% ipython --no-banner

In [1]: import numpy as np

In [2]: from numpy import linalg as LA

In [3]: np.set_printoptions(precision=1, suppress=True, linewidth=160)

In [4]: J = np.load("data.npy")

In [5]: J
Out[5]: 
array([[ 1, -2,  0,  0,  2, -1],
       [ 2,  2,  1, -3,  2,  3],
       [ 0, -1, -2,  0,  3,  1],
       [ 3, -2, -3,  0, -3,  0],
       [-3, -2,  1,  1, -3,  0],
       [-1, -1, -1,  2, -3,  2]])

In [6]: x = np.array([-3, -1, 1, 3, -2, -3])

In [7]: print(LA.norm(J @ x) <= LA.norm(J, 2) * LA.norm(x) + 1e-9)
True

In [8]: data = np.array([[3.5, -0.9, -4.6, 1.2, -2.1, 2.9],
   ...:     [0.9, 2.0, -2.4, -2.8, 3.2, 1.4],
   ...:     [3.2, -2.2, 0.7, -2.8, 1.8, 4.4],
   ...:     [-1.1, 0.3, -0.2, 3.1, 1.0, -2.9],
   ...:     [3.9, 0.2, -3.1, -1.2, -1.0, -0.9],
   ...:     [-2.7, -1.2, -1.5, 2.3, -0.4, -1.6]])

In [9]: O, r_ = LA.qr(data)

In [10]: O.shape, r_.shape
Out[10]: ((6, 6), (6, 6))

In [11]: np.round(O.T @ O, 1) + 0
Out[11]: 
array([[1., 0., 0., 0., 0., 0.],
       [0., 1., 0., 0., 0., 0.],
       [0., 0., 1., 0., 0., 0.],
       [0., 0., 0., 1., 0., 0.],
       [0., 0., 0., 0., 1., 0.],
       [0., 0., 0., 0., 0., 1.]])

In [12]: O @ r_
Out[12]: 
array([[ 3.5, -0.9, -4.6,  1.2, -2.1,  2.9],
       [ 0.9,  2. , -2.4, -2.8,  3.2,  1.4],
       [ 3.2, -2.2,  0.7, -2.8,  1.8,  4.4],
       [-1.1,  0.3, -0.2,  3.1,  1. , -2.9],
       [ 3.9,  0.2, -3.1, -1.2, -1. , -0.9],
       [-2.7, -1.2, -1.5,  2.3, -0.4, -1.6]])

In [13]: np.allclose(r_.T @ r_, data.T @ data)
Out[13]: True

In [14]: np.abs(np.diag(r_))
Out[14]: array([6.9, 3.3, 5.1, 3.8, 3.3, 3.3])

In [15]: M = np.load("dump.npy")

In [16]: M
Out[16]: 
array([[ -0.4,  -1. ,   0.6,   0.2,   0. ],
       [  0.5,   0.6,   1.1,   0.4,   0.6],
       [-15. ,  -4. ,  -9. ,   6. ,   6. ],
       [  0.4,   0.3,   0.3,  -0.4,   0.9],
       [ -2.7,  -0.1,   0.4,   1.5,  -0.7],
       [ -1.6,  -0.5,   0.3,  -0.7,  -0.8],
       [  0.7,  -0.4,   0.1,  -0.2,   0.5],
       [ -2.1,  -2.9,  -0.5,  -1. ,   0.1],
       [  0.3,  -2.3,  -0.6,  -0.3,  -0.4],
       [ -1. ,  -1.2,  -0.9,   0.4,  -1.2],
       [ -0.7,   1. ,  -0.3,   0. ,   0.6],
       [ -1.5,   1.1,   0.4,  -0.1,   1.2],
       [  0.4,  -1. ,   0. ,   3.3,   0.5],
       [  0.7,  -0.1,  -0.6,  -1. ,  -2.1],
       [ -0.8,  -0.4,  -0.6,  -0.5,  -0.8]])

In [17]: u, v = M[7], M[3]

In [18]: round(u @ u, 1)
Out[18]: np.float64(14.1)

In [19]: np.round(u @ v, 1)
Out[19]: np.float64(-1.4)

In [20]: p = (u @ v) / (u @ u) * u

In [21]: p.round(1) + 0
Out[21]: array([0.2, 0.3, 0. , 0.1, 0. ])

In [22]: LA.matrix_rank(np.outer(u, v))
Out[22]: np.int64(1)

In [23]: np.round(np.outer(u, v), 1) + 0
Out[23]: 
array([[-0.8, -0.6, -0.6,  0.8, -1.9],
       [-1.2, -0.9, -0.9,  1.2, -2.6],
       [-0.2, -0.2, -0.2,  0.2, -0.4],
       [-0.4, -0.3, -0.3,  0.4, -0.9],
       [ 0. ,  0. ,  0. ,  0. ,  0.1]])

In [24]: np.round(v - p, 1) + 0
Out[24]: array([ 0.2,  0. ,  0.3, -0.5,  0.9])

In [25]: cent = M[[8, 0]].astype(float)

In [26]: for _ in range(7):
    ...:     lab = LA.norm(M[:, None] - cent, axis=-1).argmin(axis=1)
    ...:     cent = np.array([M[lab == j].mean(axis=0) for j in range(2)])
    ...: 

In [27]: lab
Out[27]: array([0, 0, 1, 0, 0, 0, 0, 0, 0, 0, 0, 0, 0, 0, 0])

In [28]: cent.round(1) + 0
Out[28]: 
array([[ -0.6,  -0.5,   0. ,   0.1,  -0.1],
       [-15. ,  -4. ,  -9. ,   6. ,   6. ]])

In [29]: print(np.bincount(lab))
[14  1]

In [30]: cent[1] - cent[0]
Out[30]: array([-14.4,  -3.5,  -9. ,   5.9,   6.1])

In [31]: cent @ cent
ValueError: matmul: Input operand 1 has a mismatch in its core dimension 0, with gufunc signature (n?,k),(k,m?)->(n?,m?) (size 2 is different from 5)


In [32]: G = cent.T @ cent

In [33]: G
Out[33]: 
array([[225.3,  60.3, 135. , -90.1, -89.9],
       [ 60.3,  16.2,  36. , -24.1, -23.9],
       [135. ,  36. ,  81. , -54. , -54. ],
       [-90.1, -24.1, -54. ,  36. ,  36. ],
       [-89.9, -23.9, -54. ,  36. ,  36. ]])

In [34]: np.allclose(G, G.T)
Out[34]: True

In [35]: (cent @ cent.T).shape
Out[35]: (2, 2)

In [36]: print(np.diag(G))
[225.3  16.2  81.   36.   36. ]

In [37]: LA.matrix_rank(G)
Out[37]: np.int64(2)

In [38]: round(float(np.trace(G)), 1), np.round((cent ** 2).sum(), 1)
Out[38]: (394.6, np.float64(394.6))

In [39]: np.round(LA.eigvalsh(G)[::-1], 1) + 0
Out[39]: array([394.3,   0.3,   0. ,   0. ,   0. ])

In [40]: LA.svd(cent, compute_uv=False) ** 2
Out[40]: array([394.3,   0.3])

In [41]: G = np.cov(M, rowvar=False)

In [42]: G
Out[42]: 
array([[15.1,  3.5,  8.7, -5.6, -5.8],
       [ 3.5,  2. ,  2.4, -1.3, -1.1],
       [ 8.7,  2.4,  5.7, -3.4, -3.4],
       [-5.6, -1.3, -3.4,  3.5,  2.6],
       [-5.8, -1.1, -3.4,  2.6,  3.3]])

In [43]: LA.eigvalsh(G)[::-1]
Out[43]: array([25.8,  1.6,  1.1,  0.6,  0.4])

In [44]: np.polyfit(M[:, 3], M[:, 4], 1)
Out[44]: array([ 0.8, -0.1])

In [45]: round(float(np.corrcoef(M[:, 3], M[:, 4])[0, 1]), 1)
Out[45]: 0.8

In [46]: np.median(M, axis=0)
Out[46]: array([-0.7, -0.4,  0. , -0.1,  0.1])

In [47]: cen = (M - M.mean(axis=0)) / M.std(axis=0)

In [48]: np.argwhere(np.abs(cen) > 2)
Out[48]: 
array([[2, 0],
       [2, 1],
       [2, 2],
       [2, 3],
       [2, 4]])

In [49]: cen.std(axis=0)
Out[49]: array([1., 1., 1., 1., 1.])

In [50]: beta = LA.lstsq(np.delete(cen, 0, axis=1), cen[:, 0])[0]

In [51]: beta.round(1) + 0
Out[51]: array([ 0. ,  0.7, -0.1, -0.2])

In [52]: np.abs(beta).argmax()
Out[52]: np.int64(1)

In [53]: np.round(1 - np.var(cen[:, 0] - np.delete(cen, 0, axis=1) @ beta), 1)
Out[53]: np.float64(0.9)

In [54]: m1 = np.loadtxt("m.csv", delimiter=",")

In [55]: m1
Out[55]: 
array([[ 4.,  5.,  6.,  7.,  8.],
       [ 9., 10., 11., 12., 13.],
       [14., 15., 16., 17., 18.],
       [19., 20., 21., 22., 23.]])

In [56]: print(np.argsort(-LA.norm(m1, axis=0).round(6), kind="stable")[:3])
[4 3 2]

In [57]: print(round(float(LA.norm(m1, 2) / LA.norm(m1)), 1))
1.0

In [58]: LA.matrix_rank(m1, rtol=0.1)
Out[58]: np.int64(1)

In [59]: B = np.array([[-5, -8], [-7, -5]])

In [60]: cent = np.kron(B, m1)

In [61]: np.round(LA.norm(cent, 2), 1), np.round(LA.norm(B, 2) * LA.norm(m1, 2), 1)
Out[61]: (np.float64(821.7), np.float64(821.7))

In [62]: mat = np.load("mat.npy")

In [63]: mat
Out[63]: 
array([[-1. , -0.6, -0.7, -1. , -0.6],
       [-0.2, -0.7,  0.4, -1. , -0.8],
       [-0.9,  0. , -0.8,  0.4,  0.7],
       [-0.7,  0.8, -0.3, -0.8, -0.2],
       [ 0.9,  0.4,  0.8, -0.8, -0.7],
       [ 1. ,  0.9,  0.8, -0.8, -0.4],
       [ 1. ,  1. ,  0.8, -0.8, -0.6],
       [-1. , -1. , -0.9, -0.4,  0.6],
       [-0.9,  0.8, -0.6, -1. , -0.7],
       [ 0.6, -0.2,  0.7, -1. , -0.9],
       [-0.6,  0.1, -0.5,  0. ,  0.4],
       [ 1. ,  0.7,  1. ,  0. , -0.9],
       [-0.1, -0.9,  0.3, -1. , -0.6],
       [-0.1,  0.7, -0.4,  1. ,  0.7],
       [-0.8,  0.9, -0.5, -1. , -0.2],
       [-0.3, -0.6, -0.2,  0.9,  0.4],
       [ 0.5,  0.9, -0.5, -0.2,  0.6],
       [-0.4, -0.1, -0.5, -0.9,  0.3],
       [ 0.4,  0.3,  0.3,  1. ,  0.1],
       [-0.7,  0.6, -0.8,  0.5,  0.7],
       [-1. ,  0.3, -0.9, -0.3,  0.5],
       [ 0.6, -0.1,  0.5,  0.6, -0.4],
       [ 1. ,  1. ,  0.2,  1. ,  0.6]])

In [64]: G = np.cov(mat, rowvar=False)

In [65]: print(np.polyfit(mat[:, 1], mat[:, 4], 1))
[ 0.1 -0.1]

In [66]: mat.std(axis=0)
Out[66]: array([0.7, 0.6, 0.6, 0.7, 0.6])

In [67]: np.argwhere(np.triu(np.abs(np.corrcoef(mat.T)) > 0.8, 1))
Out[67]: array([[0, 2]])

In [68]: G.shape
Out[68]: (5, 5)

In [69]: round(np.corrcoef(mat[:, 1], mat[:, 4])[0, 1], 1)
Out[69]: np.float64(0.1)

In [70]: np.round(LA.eigvalsh(G)[::-1], 1) + 0
Out[70]: array([1.1, 0.8, 0.4, 0.1, 0. ])

In [71]: np.argsort(-mat.std(axis=0).round(6), kind="stable")
Out[71]: array([3, 0, 1, 2, 4])

In [72]: cen = (mat - mat.mean(axis=0)) / mat.std(axis=0)

In [73]: cen.std(axis=0)
Out[73]: array([1., 1., 1., 1., 1.])

In [74]: np.argwhere(np.abs(cen) > 2)
Out[74]: array([], shape=(0, 2), dtype=int64)

In [75]: beta = LA.lstsq(np.delete(cen, 2, axis=1), cen[:, 2])[0]

In [76]: round(float(1 - np.var(cen[:, 2] - np.delete(cen, 2, axis=1) @ beta)), 1)
Out[76]: 0.9

In [77]: np.abs(beta).argmax()
Out[77]: np.int64(0)

In [78]: ang = np.radians(15)

In [79]: r_ = np.eye(5)

In [80]: r_[4, 4] = r_[3, 3] = np.cos(ang)

In [81]: r_[4, 3], r_[3, 4] = -np.sin(ang), np.sin(ang)

In [82]: r_
Out[82]: 
array([[ 1. ,  0. ,  0. ,  0. ,  0. ],
       [ 0. ,  1. ,  0. ,  0. ,  0. ],
       [ 0. ,  0. ,  1. ,  0. ,  0. ],
       [ 0. ,  0. ,  0. ,  1. ,  0.3],
       [ 0. ,  0. ,  0. , -0.3,  1. ]])

In [83]: B = mat @ r_.T

In [84]: np.round(LA.det(r_), 1), round(np.trace(r_), 1)
Out[84]: (np.float64(1.0), np.float64(4.9))

In [85]: np.abs(B - mat).max(axis=0)
Out[85]: array([0. , 0. , 0. , 0.2, 0.3])

In [86]: np.allclose(LA.norm(mat, axis=1), LA.norm(B, axis=1))
Out[86]: True

In [87]: print(B.round(1) + 0)
[[-1.  -0.6 -0.7 -1.1 -0.3]
 [-0.2 -0.7  0.4 -1.2 -0.5]
 [-0.9  0.  -0.8  0.6  0.6]
 [-0.7  0.8 -0.3 -0.8  0. ]
 [ 0.9  0.4  0.8 -1.  -0.5]
 [ 1.   0.9  0.8 -0.9 -0.2]
 [ 1.   1.   0.8 -0.9 -0.4]
 [-1.  -1.  -0.9 -0.2  0.7]
 [-0.9  0.8 -0.6 -1.1 -0.4]
 [ 0.6 -0.2  0.7 -1.2 -0.6]
 [-0.6  0.1 -0.5  0.1  0.4]
 [ 1.   0.7  1.  -0.2 -0.9]
 [-0.1 -0.9  0.3 -1.1 -0.3]
 [-0.1  0.7 -0.4  1.1  0.4]
 [-0.8  0.9 -0.5 -1.   0.1]
 [-0.3 -0.6 -0.2  1.   0.2]
 [ 0.5  0.9 -0.5  0.   0.6]
 [-0.4 -0.1 -0.5 -0.8  0.5]
 [ 0.4  0.3  0.3  1.  -0.2]
 [-0.7  0.6 -0.8  0.7  0.5]
 [-1.   0.3 -0.9 -0.2  0.6]
 [ 0.6 -0.1  0.5  0.5 -0.5]
 [ 1.   1.   0.2  1.1  0.3]]
